% python3 -q
>>> import numpy as np
>>> import numpy.linalg as la
>>> np.set_printoptions(suppress=True, linewidth=160)
>>> data = np.loadtxt("sample17.csv", delimiter=",")
>>> data
array([[2.3, 1. , 0. ],
       [0. , 2.3, 0. ],
       [2. , 1. , 0.3]])
>>> ev, evecs = la.eig(data)
>>> np.round(np.sort(la.eigvals(la.inv(data))), 4)
array([0.4348, 0.4348, 3.3333])
>>> np.round(np.sort(la.eigvals(data @ data)), 4)
array([0.09, 5.29, 5.29])
>>> other = la.inv(data)
>>> other.round(4)
array([[ 0.4348, -0.189 ,  0.    ],
       [ 0.    ,  0.4348,  0.    ],
       [-2.8986, -0.189 ,  3.3333]])
>>> np.round(la.inv(other), 4)
array([[ 2.3,  1. , -0. ],
       [ 0. ,  2.3,  0. ],
       [ 2. ,  1. ,  0.3]])
>>> round(la.det(data) * la.det(other), 4)
np.float64(1.0)
>>> np.round(data @ other, 4) + 0
array([[1., 0., 0.],
       [0., 1., 0.],
       [0., 0., 1.]])
>>> r0 = np.array([5, 0, 4])
>>> np.round(np.correlate(other[1], other[2], "full"), 4)
array([ 0.    ,  1.4493, -0.0822, -1.2602,  0.    ])
>>> P = np.triu(np.array([[-1, -2, 1], [0, 2, -1], [-1, 2, 0]]), 1) + np.eye(3)
>>> other = P @ data @ la.inv(P)
>>> other.round(4)
array([[ 4.3,  6. ,  2. ],
       [-2. , -2.7, -1. ],
       [ 2. ,  5. ,  3.3]])
>>> round(la.det(other), 4)
np.float64(1.587)
>>> np.round(np.poly(other), 4)
array([ 1.   , -4.9  ,  6.67 , -1.587])
>>> t3 = np.stack([data, 3 * data, data[::-1]])
>>> t3.sum(axis=0)
array([[11.2,  5. ,  0.3],
       [ 0. , 11.5,  0. ],
       [10.3,  5. ,  1.2]])
>>> np.round(np.einsum("bij,cij->bc", t3, t3), 4)
array([[ 16.67,  50.01,  16.49],
       [ 50.01, 150.03,  49.47],
       [ 16.49,  49.47,  16.67]])
>>> (t3 @ data.T).shape
(3, 3, 3)
>>> K = np.array([[0.9, -1.2, 0.0, 0.3, -0.9, -0.5],
...     [0.2, 0.2, -0.4, 0.1, -0.2, 1.4],
...     [0.4, -1.1, 0.8, 1.0, 0.8, -0.1],
...     [-1.9, 0.2, 2.0, 0.5, 0.9, -1.8],
...     [-1.5, -1.9, -0.1, -1.0, 0.2, -1.0],
...     [0.0, 1.3, 0.3, 0.0, 0.1, -0.1]])
>>> K
array([[ 0.9, -1.2,  0. ,  0.3, -0.9, -0.5],
       [ 0.2,  0.2, -0.4,  0.1, -0.2,  1.4],
       [ 0.4, -1.1,  0.8,  1. ,  0.8, -0.1],
       [-1.9,  0.2,  2. ,  0.5,  0.9, -1.8],
       [-1.5, -1.9, -0.1, -1. ,  0.2, -1. ],
       [ 0. ,  1.3,  0.3,  0. ,  0.1, -0.1]])
>>> round(np.abs(la.eigvals(K)).max(), 4)
np.float64(2.0696)
>>> arr = np.array([[0, 0, 1, 0, 0],
...     [3, 0, 3, 0, 0],
...     [0, 0, 0, 0, 0],
...     [0, 0, 0, 0, -3],
...     [0, 0, -3, 0, 0],
...     [-3, 0, 0, 1, 0],
...     [0, 0, 2, 1, 0]])
>>> # looks like rank 4
>>> rank = la.matrix_rank(arr)
>>> rank
np.int64(4)
>>> N = la.svd(arr)[2][rank:].T
>>> N.shape
(5, 1)
>>> np.allclose(arr @ N, 0)
True
>>> np.round(N[:, 0] / N[np.abs(N[:, 0]).round(6).argmax(), 0], 4) + 0
array([0., 1., 0., 0., 0.])
>>> np.round(N @ N.T, 4) + 0
array([[0., 0., 0., 0., 0.],
       [0., 1., 0., 0., 0.],
       [0., 0., 0., 0., 0.],
       [0., 0., 0., 0., 0.],
       [0., 0., 0., 0., 0.]])
>>> [int(la.matrix_rank(np.delete(arr, i, axis=0))) for i in range(7)]
[4, 4, 4, 3, 4, 4, 4]
>>> U, s, vt = la.svd(arr)
>>> evecs = vt[:(s > 1e-8).sum()]
>>> rng = np.random.default_rng(191)
>>> x0 = arr[6] + 4 * arr[5] + rng.integers(2) * np.eye(5)[3]
>>> x0
array([-12.,   0.,   2.,   5.,   0.])
>>> np.round(evecs.T @ evecs, 4) + 0
array([[1., 0., 0., 0., 0.],
       [0., 0., 0., 0., 0.],
       [0., 0., 1., 0., 0.],
       [0., 0., 0., 1., 0.],
       [0., 0., 0., 0., 1.]])
>>> np.allclose(evecs.T @ evecs @ x0, x0)
True
>>> la.matrix_rank(np.vstack([arr, x0]))
np.int64(4)
>>> m1 = np.loadtxt("x.csv", delimiter=",")
>>> m1.round(4)
array([[ 0.7093, -0.407 , -0.407 , -0.407 ],
       [-0.407 ,  0.4302, -0.5698, -0.5698],
       [-0.407 , -0.5698,  0.4302, -0.5698],
       [-0.407 , -0.5698, -0.5698,  0.4302]])
>>> # orthonormal columns
>>> other = np.array([[-2, -2, 1], [1, 1, 1], [2, -2, 0], [0, -2, 2]])
>>> np.vstack([m1, other.T]).shape
(7, 4)
>>> np.round(np.einsum("ij->j", m1), 4)
array([-0.5116, -1.1163, -1.1163, -1.1163])
>>> np.round(np.einsum("ij,ij->i", m1, m1), 4)
array([1., 1., 1., 1.])
>>> mat = np.load("run0.npy")
>>> mat.round(4)
array([[0.2857, 0.1429, 0.1429, 0.2143, 0.2143],
       [0.1111, 0.3333, 0.1111, 0.1111, 0.3333],
       [0.1111, 0.2222, 0.2222, 0.3333, 0.1111],
       [0.1111, 0.3333, 0.1111, 0.2222, 0.2222],
       [0.    , 0.1667, 0.1667, 0.5   , 0.1667]])
>>> # rows sum to 1
>>> Q = mat.astype(float).copy()
>>> for j in range(5):
...     Q[:, j] -= Q[:, :j] @ (Q[:, :j].T @ Q[:, j])
...     Q[:, j] /= la.norm(Q[:, j])
... 
>>> np.round(Q.T @ Q, 4) + 0
array([[1., 0., 0., 0., 0.],
       [0., 1., 0., 0., 0.],
       [0., 0., 1., 0., 0.],
       [0., 0., 0., 1., 0.],
       [0., 0., 0., 0., 1.]])
>>> th = np.radians(167)
>>> Rm = np.eye(5)
>>> Rm[2, 2] = Rm[3, 3] = np.cos(th)
>>> Rm[2, 3], Rm[3, 2] = -np.sin(th), np.sin(th)
>>> Rm.round(4)
array([[ 1.    ,  0.    ,  0.    ,  0.    ,  0.    ],
       [ 0.    ,  1.    ,  0.    ,  0.    ,  0.    ],
       [ 0.    ,  0.    , -0.9744, -0.225 ,  0.    ],
       [ 0.    ,  0.    ,  0.225 , -0.9744,  0.    ],
       [ 0.    ,  0.    ,  0.    ,  0.    ,  1.    ]])
>>> other = mat @ Rm.T
>>> np.round(np.abs(other - mat).max(axis=0), 4)
array([0.    , 0.    , 0.5137, 0.9497, 0.    ])
>>> np.allclose(mat @ mat.T, other @ other.T)
True
>>> np.round(la.svd(mat, compute_uv=False), 4), np.round(la.svd(other, compute_uv=False), 4)
(array([1.0408, 0.3619, 0.2173, 0.1089, 0.0513]), array([1.0408, 0.3619, 0.2173, 0.1089, 0.0513]))
>>> other.round(4)
array([[ 0.2857,  0.1429, -0.1874, -0.1767,  0.2143],
       [ 0.1111,  0.3333, -0.1333, -0.0833,  0.3333],
       [ 0.1111,  0.2222, -0.2915, -0.2748,  0.1111],
       [ 0.1111,  0.3333, -0.1583, -0.1915,  0.2222],
       [ 0.    ,  0.1667, -0.2749, -0.4497,  0.1667]])
>>> feats = np.loadtxt("m.csv", delimiter=",")
>>> feats
array([[ 1.,  0.,  1., -2., -2.],
       [ 2., -1., -2.,  1.,  3.],
       [ 2., -3.,  2., -1.,  0.],
       [ 3.,  0.,  0.,  3.,  1.],
       [-1.,  0., -2.,  0.,  3.]])
>>> t3 = np.stack([feats, -3 * feats, feats[::-1]])
>>> np.round(la.det(t3), 4)
array([  -69., 16767.,   -69.])
>>> (t3 @ feats.T).shape
(3, 5, 5)
>>> t3.sum(axis=0)
array([[-3.,  0., -4.,  4.,  7.],
       [-1.,  2.,  4.,  1., -5.],
       [-2.,  3., -2.,  1.,  0.],
       [-4., -1., -2., -5.,  1.],
       [ 3.,  0.,  5., -2., -8.]])
>>> np.einsum("bij,cij->bc", t3, t3)
array([[  80., -240.,   24.],
       [-240.,  720.,  -72.],
       [  24.,  -72.,   80.]])
>>> t3.shape
(3, 5, 5)
>>> W0 = np.load("block16.npy")
>>> W0
array([[ 4,  4,  4,  4,  4],
       [ 4,  8,  8,  8,  8],
       [ 4,  8, 12, 12, 12],
       [ 4,  8, 12, 16, 16],
       [ 4,  8, 12, 16, 20]])
>>> # equal to its transpose
>>> Lm = la.cholesky(W0)
>>> np.prod(np.diag(Lm)) ** 2, round(float(la.det(W0)), 4)
(np.float64(1024.0), 1024.0)
>>> np.round(W0 / np.sqrt(np.outer(np.diag(W0), np.diag(W0))), 4)
array([[1.    , 0.7071, 0.5774, 0.5   , 0.4472],
       [0.7071, 1.    , 0.8165, 0.7071, 0.6325],
       [0.5774, 0.8165, 1.    , 0.866 , 0.7746],
       [0.5   , 0.7071, 0.866 , 1.    , 0.8944],
       [0.4472, 0.6325, 0.7746, 0.8944, 1.    ]])
>>> W0 @ W0
array([[ 80, 144, 192, 224, 240],
       [144, 272, 368, 432, 464],
       [192, 368, 512, 608, 656],
       [224, 432, 608, 736, 800],
       [240, 464, 656, 800, 880]])
>>> np.allclose(W0, W0.T)
True
>>> (W0 + W0.T) / 2
array([[ 4.,  4.,  4.,  4.,  4.],
       [ 4.,  8.,  8.,  8.,  8.],
       [ 4.,  8., 12., 12., 12.],
       [ 4.,  8., 12., 16., 16.],
       [ 4.,  8., 12., 16., 20.]])
>>> np.trace(W0)
np.int64(60)
>>> np.round(la.det(W0), 4)
np.float64(1024.0)
>>> np.round(np.sort(np.abs(la.eigvals(W0))), 4)
array([ 1.0862,  1.413 ,  2.3319,  5.7948, 49.3742])
>>> Q, Rm = la.qr(W0)
>>> np.round(Q.T @ Q, 4) + 0
array([[1., 0., 0., 0., 0.],
       [0., 1., 0., 0., 0.],
       [0., 0., 1., 0., 0.],
       [0., 0., 0., 1., 0.],
       [0., 0., 0., 0., 1.]])
>>> round(abs(Rm[0, 0]), 4), round(la.norm(W0[:, 0]), 4)
(np.float64(8.9443), np.float64(8.9443))
>>> round(float(np.trace(Q @ Q.T)), 4)
5.0
>>> np.round(np.abs(np.diag(Rm)), 4)
array([8.9443, 3.5777, 3.4641, 3.266 , 2.8284])
>>> np.allclose(Rm.T @ Rm, W0.T @ W0)
True
>>> J = np.array([[0, -4, -3],
...     [8, 4, 5],
...     [0, -4, -3],
...     [1, -3, -2],
...     [8, 4, 5],
...     [0, -4, -3],
...     [7, 3, 4],
...     [2, -2, -1],
...     [5, 1, 2]])
>>> r0 = np.array([-1, -1])
>>> np.polyval(r0, J[4])
array([-9, -5, -6])
>>> np.correlate(J[4], J[0], "full")
array([-24, -44, -31, -20,   0])
>>> U, s, vt = la.svd(J)
>>> evecs = vt[:(s > 1e-8).sum()]
>>> x0 = J[1] + 4 * J[2] + rng.integers(2) * np.eye(3)[2]
>>> x0
array([  8., -12.,  -6.])
>>> np.round(evecs.T @ evecs, 4)
array([[ 0.9615, -0.1154,  0.1538],
       [-0.1154,  0.6538,  0.4615],
       [ 0.1538,  0.4615,  0.3846]])
